% ipython --no-banner

In [1]: import numpy as np

In [2]: from numpy import linalg as LA

In [3]: np.set_printoptions(precision=2, suppress=True, linewidth=120)

In [4]: def tidy(a):
   ...:     return np.round(a, 2) + 0
   ...: 

In [5]: mat = np.array([[0, 0, 0, 0, 0, 0, 0],
   ...:     [-9, -6, -9, 1, -1, 6, -1],
   ...:     [9, 6, 9, -1, 1, -6, 1],
   ...:     [-18, -12, -18, 2, -2, 12, -2],
   ...:     [18, 12, 18, -2, 2, -12, 2],
   ...:     [-18, -12, -18, 2, -2, 12, -2],
   ...:     [9, 6, 9, -1, 1, -6, 1],
   ...:     [-18, -12, -18, 2, -2, 12, -2]])

In [6]: mat
Out[6]: 
array([[  0,   0,   0,   0,   0,   0,   0],
       [ -9,  -6,  -9,   1,  -1,   6,  -1],
       [  9,   6,   9,  -1,   1,  -6,   1],
       [-18, -12, -18,   2,  -2,  12,  -2],
       [ 18,  12,  18,  -2,   2, -12,   2],
       [-18, -12, -18,   2,  -2,  12,  -2],
       [  9,   6,   9,  -1,   1,  -6,   1],
       [-18, -12, -18,   2,  -2,  12,  -2]])

In [7]: # looks like rank 1

In [8]: np.allclose(mat[:-1].T @ LA.lstsq(mat[:-1].T, mat[-1])[0], mat[-1])
Out[8]: True

In [9]: np.unique(mat.round(6), axis=0).shape
Out[9]: (5, 7)

In [10]: np.abs(np.diag(LA.qr(mat)[1])) > 1e-9
Out[10]: array([ True, False, False, False, False, False, False])

In [11]: tidy(np.trace(LA.pinv(mat) @ mat))
Out[11]: np.float64(1.0)

In [12]: left, s, VT = LA.svd(mat)

In [13]: vecs = VT[:(s > 1e-8).sum()]

In [14]: rng = np.random.default_rng(9732)

In [15]: vec = mat[5] + 5 * mat[7] + rng.integers(2) * np.eye(7)[0]

In [16]: vec
Out[16]: array([-107.,  -72., -108.,   12.,  -12.,   72.,  -12.])

In [17]: np.allclose(vecs.T @ vecs @ vec, vec)
Out[17]: False

In [18]: tidy(vecs.T @ vecs)
Out[18]: 
array([[ 0.34,  0.23,  0.34, -0.04,  0.04, -0.23,  0.04],
       [ 0.23,  0.15,  0.23, -0.03,  0.03, -0.15,  0.03],
       [ 0.34,  0.23,  0.34, -0.04,  0.04, -0.23,  0.04],
       [-0.04, -0.03, -0.04,  0.  ,  0.  ,  0.03,  0.  ],
       [ 0.04,  0.03,  0.04,  0.  ,  0.  , -0.03,  0.  ],
       [-0.23, -0.15, -0.23,  0.03, -0.03,  0.15, -0.03],
       [ 0.04,  0.03,  0.04,  0.  ,  0.  , -0.03,  0.  ]])

In [19]: tidy(np.diag(vecs.T @ vecs))
Out[19]: array([0.34, 0.15, 0.34, 0.  , 0.  , 0.15, 0.  ])

In [20]: tidy(LA.norm(vec - vecs.T @ vecs @ vec))
Out[20]: np.float64(0.81)

In [21]: left, s, VT = LA.svd(mat)

In [22]: np.argmax(s[:-1] / (s[1:] + 1e-6)) + 1
Out[22]: np.int64(1)

In [23]: A2 = left[:, :1] @ np.diag(s[:1]) @ VT[:1]

In [24]: tidy(A2)
Out[24]: 
array([[  0.,   0.,   0.,   0.,   0.,   0.,   0.],
       [ -9.,  -6.,  -9.,   1.,  -1.,   6.,  -1.],
       [  9.,   6.,   9.,  -1.,   1.,  -6.,   1.],
       [-18., -12., -18.,   2.,  -2.,  12.,  -2.],
       [ 18.,  12.,  18.,  -2.,   2., -12.,   2.],
       [-18., -12., -18.,   2.,  -2.,  12.,  -2.],
       [  9.,   6.,   9.,  -1.,   1.,  -6.,   1.],
       [-18., -12., -18.,   2.,  -2.,  12.,  -2.]])

In [25]: LA.matrix_rank(mat, rtol=0.05)
Out[25]: np.int64(1)

In [26]: A = np.load("out8.npy")

In [27]: tidy(A)
Out[27]: 
array([[-0.06, -0.49, -0.18, -0.12,  0.07,  0.08, -0.12, -0.06,  0.28, -0.26, -0.02,  0.2 ,  0.19, -0.4 ,  0.25,
         0.48],
       [ 0.  , -0.48, -0.23,  0.51,  0.04, -0.23,  0.  , -0.17,  0.13, -0.08, -0.29, -0.28,  0.16,  0.25, -0.3 ,
        -0.14],
       [-0.29,  0.35, -0.15, -0.18, -0.29, -0.52,  0.1 , -0.13, -0.13, -0.12, -0.06, -0.11,  0.28, -0.05, -0.26,
         0.4 ],
       [ 0.2 ,  0.14,  0.09, -0.18,  0.11,  0.11,  0.61, -0.02,  0.49,  0.15, -0.21, -0.32,  0.24,  0.07,  0.15,
         0.08],
       [-0.26,  0.08, -0.09, -0.07, -0.16, -0.17,  0.21, -0.36,  0.14, -0.35, -0.3 ,  0.2 , -0.34, -0.1 ,  0.33,
        -0.43],
       [-0.14,  0.  ,  0.45,  0.03, -0.38, -0.21, -0.45,  0.2 ,  0.49,  0.03,  0.03, -0.13,  0.07,  0.18,  0.21,
        -0.05],
       [ 0.14, -0.09,  0.17, -0.08, -0.1 , -0.07, -0.07, -0.54,  0.21,  0.54, -0.07,  0.3 , -0.26, -0.09, -0.32,
         0.15],
       [-0.26, -0.13,  0.35,  0.02, -0.05,  0.26,  0.27,  0.08, -0.04, -0.29, -0.12,  0.33, -0.12,  0.52, -0.21,
         0.32],
       [ 0.06, -0.19,  0.33,  0.01, -0.12, -0.08,  0.09,  0.28, -0.27,  0.03, -0.45, -0.34, -0.39, -0.41, -0.04,
         0.16],
       [ 0.37,  0.11, -0.1 ,  0.22,  0.2 , -0.42,  0.06,  0.04,  0.12, -0.16,  0.26, -0.02, -0.49,  0.21,  0.22,
         0.36],
       [-0.35, -0.08,  0.34, -0.08,  0.67, -0.39,  0.09,  0.11,  0.1 ,  0.02,  0.14,  0.11,  0.05, -0.17, -0.16,
        -0.18],
       [-0.2 , -0.11, -0.14, -0.37,  0.  ,  0.23, -0.08, -0.13,  0.22, -0.21,  0.33, -0.5 , -0.37,  0.02, -0.34,
        -0.03],
       [-0.4 ,  0.08,  0.  ,  0.06,  0.32,  0.13, -0.22, -0.33, -0.21,  0.27, -0.18, -0.3 , -0.05,  0.23,  0.44,
         0.26],
       [-0.46, -0.09, -0.21,  0.37, -0.26,  0.04,  0.37,  0.24,  0.1 ,  0.39,  0.33,  0.04, -0.16, -0.16,  0.09,
         0.05],
       [-0.12,  0.5 , -0.18,  0.31,  0.22,  0.25, -0.25,  0.18,  0.36, -0.09, -0.34,  0.1 , -0.13, -0.2 , -0.26,
         0.11],
       [ 0.06,  0.17,  0.43,  0.47, -0.06,  0.18,  0.1 , -0.42, -0.06, -0.29,  0.32, -0.17,  0.15, -0.31, -0.01,
         0.05]])

In [28]: C2 = A.T @ A

In [29]: tidy(np.diag(C2))
Out[29]: array([1., 1., 1., 1., 1., 1., 1., 1., 1., 1., 1., 1., 1., 1., 1., 1.])

In [30]: LA.matrix_rank(C2)
Out[30]: np.int64(16)

In [31]: tidy(LA.svd(A, compute_uv=False) ** 2)
Out[31]: array([1., 1., 1., 1., 1., 1., 1., 1., 1., 1., 1., 1., 1., 1., 1., 1.])

In [32]: feats = np.loadtxt("data.csv", delimiter=",")

In [33]: feats
Out[33]: 
array([[0., 2., 2., 0., 2., 1., 0., 0., 0., 2., 0., 0., 1., 2.],
       [0., 0., 0., 2., 2., 2., 0., 0., 2., 2., 1., 0., 1., 2.],
       [0., 0., 0., 1., 0., 2., 0., 2., 0., 1., 2., 1., 1., 2.],
       [0., 0., 0., 0., 2., 1., 1., 0., 0., 0., 0., 1., 0., 0.],
       [0., 0., 0., 0., 0., 1., 0., 1., 2., 2., 0., 1., 2., 1.],
       [0., 0., 0., 0., 0., 0., 0., 0., 2., 1., 1., 0., 2., 0.],
       [0., 0., 0., 0., 0., 0., 0., 1., 0., 0., 2., 0., 0., 2.],
       [0., 0., 0., 0., 0., 0., 0., 0., 0., 2., 0., 1., 1., 2.],
       [0., 0., 0., 0., 0., 0., 0., 0., 0., 2., 1., 1., 2., 0.],
       [0., 0., 0., 0., 0., 0., 0., 0., 0., 0., 0., 2., 2., 1.],
       [0., 0., 0., 0., 0., 0., 0., 0., 0., 0., 0., 1., 0., 2.],
       [0., 0., 0., 0., 0., 0., 0., 0., 0., 0., 0., 0., 1., 0.],
       [0., 0., 0., 0., 0., 0., 0., 0., 0., 0., 0., 0., 0., 1.],
       [0., 0., 0., 0., 0., 0., 0., 0., 0., 0., 0., 0., 0., 0.]])

In [34]: LA.lstsq(feats[:-1].T, feats[-1])[2]
Out[34]: np.int32(12)

In [35]: np.allclose(feats[:-1].T @ LA.lstsq(feats[:-1].T, feats[-1])[0], feats[-1])
Out[35]: True

In [36]: np.abs(np.diag(LA.qr(feats)[1])) > 1e-9
Out[36]: array([False, False, False, False, False, False, False, False, False, False, False, False, False, False])
